In [1]: import numpy as np

In [2]: np.set_printoptions(suppress=True, linewidth=120)

In [3]: rnd = lambda a: np.round(a, 3) + 0

In [4]: M = np.loadtxt("dump.csv", delimiter=",")

In [5]: print(M)
[[ -6.074  -0.685   1.016   1.472]
 [ -3.584   3.82    1.877   2.9  ]
 [-30.325  10.325   8.654  11.219]
 [-32.276   9.795   7.78   11.364]
 [-31.078   4.239   6.196   7.637]
 [-12.41   -3.361   0.725   1.221]
 [  0.359   0.046  -0.399  -0.082]
 [-15.49    8.817   5.64    7.861]
 [-24.699   7.613   5.991   8.118]
 [ -8.381   4.088   2.938   3.78 ]
 [-36.939   7.265   7.539  10.752]
 [-22.01   15.146   9.247  11.768]
 [-21.859  15.174   8.418  10.826]
 [-37.064   7.173   7.969  10.648]
 [-17.666  -8.637  -1.2    -0.444]
 [-28.831   8.134   7.191   9.905]
 [-15.712  14.721   8.037   9.818]
 [-16.474   2.77    2.976   4.932]
 [-12.78    2.248   2.887   3.421]
 [-17.988  11.03    7.241   8.686]
 [-19.495  16.555   8.727  11.854]
 [-17.171  -5.708  -0.148   1.158]
 [-24.889   1.547   4.267   5.607]
 [-21.59   15.243   8.876  11.806]
 [ -6.656  -3.466  -0.622  -0.246]
 [-14.173  10.076   5.571   7.813]
 [-26.148  12.854   8.805  11.523]
 [-24.064  10.855   7.656  10.05 ]
 [-36.765   7.22    8.269  10.522]
 [-21.819   8.564   7.066   9.135]
 [-17.918  11.039   6.845   8.918]
 [-16.41    6.573   4.614   5.579]
 [-21.38   -5.145   1.291   1.342]]

In [6]: x0 = np.array([-3, 1, -3, -1])

In [7]: y = M @ x0

In [8]: print(rnd(np.linalg.lstsq(M, y)[0]))
[-3.  1. -3. -1.]

In [9]: print(rnd(np.linalg.pinv(M) @ M))
[[1. 0. 0. 0.]
 [0. 1. 0. 0.]
 [0. 0. 1. 0.]
 [0. 0. 0. 1.]]

In [10]: rng = np.random.default_rng(6)

In [11]: y = y + 0.02 * rng.normal(size=33)

In [12]: print(rnd(y))
[13.038  6.077 64.068 71.916 71.268 30.5    0.261 30.536 55.625 16.648 84.717 41.646 44.654 83.818 48.393 63.174 27.954
 38.368 28.505 34.613 36.987 45.075 57.808 41.585 18.582 28.034 53.367 50.012 82.21  43.696 35.346 36.386 53.798]

In [13]: beta, *_ = np.linalg.lstsq(M, y)

In [14]: print(rnd(beta))
[-2.998  0.994 -2.986 -1.   ]

In [15]: print(rnd(np.linalg.norm(y - M @ beta)))
0.119
